$ ipython --no-banner

In [1]: import numpy as np

In [2]: from numpy import linalg as LA

In [3]: np.set_printoptions(suppress=True, linewidth=100)

In [4]: def rd(a):
   ...:     return np.round(a, 2) + 0
   ...: 

In [5]: M = 0.9 ** np.abs(np.subtract.outer(np.arange(3), np.arange(3)))

In [6]: print(M)
[[1.   0.9  0.81]
 [0.9  1.   0.9 ]
 [0.81 0.9  1.  ]]

In [7]: Lm = LA.cholesky(M)

In [8]: print(rd(np.prod(np.diag(Lm)) ** 2), rd(LA.det(M)))
0.04 0.04

In [9]: print(rd(Lm))
[[1.   0.   0.  ]
 [0.9  0.44 0.  ]
 [0.81 0.39 0.44]]

In [10]: print(LA.eigvalsh(M).min() > 0)
True

In [11]: print(M / np.sqrt(np.outer(np.diag(M), np.diag(M))))
[[1.   0.9  0.81]
 [0.9  1.   0.9 ]
 [0.81 0.9  1.  ]]

In [12]: print(Lm @ Lm.T)
[[1.   0.9  0.81]
 [0.9  1.   0.9 ]
 [0.81 0.9  1.  ]]

In [13]: rng = np.random.default_rng(78)

In [14]: idx = rng.permutation(3)

In [15]: print(idx)
[0 2 1]

In [16]: other = M[idx][:, idx]

In [17]: print(np.allclose(other, M))
False

In [18]: print(rd(LA.det(other)), rd(LA.det(M[idx])))
0.04 -0.04

In [19]: print(rd(np.sort(np.abs(LA.eigvals(other)))))
[0.07 0.19 2.74]

In [20]: print(other)
[[1.   0.81 0.9 ]
 [0.81 1.   0.9 ]
 [0.9  0.9  1.  ]]

In [21]: print(rd(np.einsum("ij,ji->", other, other)))
7.55

In [22]: print(rd(LA.det(other[::-1])))
-0.04

In [23]: print(np.kron(np.eye(2, dtype=int), other))
[[1.   0.81 0.9  0.   0.   0.  ]
 [0.81 1.   0.9  0.   0.   0.  ]
 [0.9  0.9  1.   0.   0.   0.  ]
 [0.   0.   0.   1.   0.81 0.9 ]
 [0.   0.   0.   0.81 1.   0.9 ]
 [0.   0.   0.   0.9  0.9  1.  ]]

In [24]: def softmax(z):
    ...:     e = np.exp(z - z.max(axis=-1, keepdims=True))
    ...:     return e / e.sum(axis=-1, keepdims=True)
    ...: 

In [25]: print(softmax(M).sum(axis=1))
[1. 1. 1.]

In [26]: att = M @ M.T / np.sqrt(3)

In [27]: print(rd(softmax(att + np.triu(np.full(att.shape, -np.inf), 1))))
[[1.   0.   0.  ]
 [0.49 0.51 0.  ]
 [0.32 0.34 0.33]]

In [28]: print(rd(softmax(att)[0] @ M))
[0.9  0.93 0.9 ]

In [29]: print(rd(softmax(att)))
[[0.33 0.34 0.32]
 [0.33 0.35 0.33]
 [0.32 0.34 0.33]]

In [30]: evals, evecs = LA.eig(M)

In [31]: print(rd(np.sort(LA.eigvals(LA.inv(M)))))
[ 0.36  5.26 14.42]

In [32]: print(rd(evals))
[2.74 0.19 0.07]

In [33]: print(rd(np.sort(LA.eigvals(M.T))))
[0.07 0.19 2.74]

In [34]: print(rd(np.prod(evals)))
0.04

In [35]: print(rd(M @ evecs[:, 0] - evals[0] * evecs[:, 0]))
[0. 0. 0.]

In [36]: print(rd(np.sort(LA.eigvals(M @ M))))
[0.   0.04 7.51]

In [37]: F = np.load("case19.npy")

In [38]: print(F)
[[5. 1. 1.]
 [1. 5. 1.]
 [1. 1. 5.]]

In [39]: other = F[0, 0] * F[1:] - np.outer(F[1:, 0], F[0])

In [40]: print(other)
[[ 0. 24.  4.]
 [ 0.  4. 24.]]

In [41]: print(LA.matrix_rank(other), LA.matrix_rank(F))
2 3

In [42]: print(F[:, 0] / F[0, 0])
[1.  0.2 0.2]

In [43]: print(np.flatnonzero(~other.round(6).any(axis=1)))
[]

In [44]: print(np.unravel_index(np.abs(other).argmax(), other.shape))
(np.int64(0), np.int64(1))

In [45]: print(LA.matrix_rank(other))
2

In [46]: print(other.mean(axis=0))
[ 0. 14. 14.]

In [47]: print(rd(LA.norm(other)))
34.41

In [48]: arr = np.loadtxt("x.csv", delimiter=",")

In [49]: print(arr)
[[-3. -2. -1.]
 [ 0.  1.  2.]]

In [50]: print(rd(softmax(arr).sum(axis=1)))
[1. 1.]

In [51]: att = arr @ arr.T / np.sqrt(3)

In [52]: print(softmax(att).round(6).argmax(axis=1))
[0 1]

In [53]: print(rd(softmax(att + np.triu(np.full(att.shape, -np.inf), 1))))
[[1.   0.  ]
 [0.01 0.99]]

In [54]: gram = arr.T @ arr

In [55]: print(np.allclose(gram, gram.T))
True

In [56]: print(rd(LA.eigvalsh(gram)[::-1]))
[15.52  3.48  0.  ]

In [57]: print(gram)
[[9. 6. 3.]
 [6. 5. 4.]
 [3. 4. 5.]]

In [58]: print(LA.matrix_rank(arr))
2

In [59]: print(np.abs(arr).max())
3.0

In [60]: print(arr - arr[0])
[[0. 0. 0.]
 [3. 3. 3.]]

In [61]: print(arr.sum(axis=1))
[-6.  3.]

In [62]: print(arr.shape)
(2, 3)

In [63]: print(np.unravel_index(np.abs(arr).argmax(), arr.shape))
(np.int64(0), np.int64(0))

In [64]: arr[2]
---------------------------------------------------------------------------
IndexError                                Traceback (most recent call last)
Cell In[64], line 1
----> 1 arr[2]

IndexError: index 2 is out of bounds for axis 0 with size 2

In [65]: print(arr.mean(axis=0))
[-1.5 -0.5  0.5]

In [66]: print(np.count_nonzero(arr))
5

In [67]: np.zeros(2, 3)
---------------------------------------------------------------------------
TypeError                                 Traceback (most recent call last)
Cell In[67], line 1
----> 1 np.zeros(2, 3)

TypeError: Cannot interpret '3' as a data type
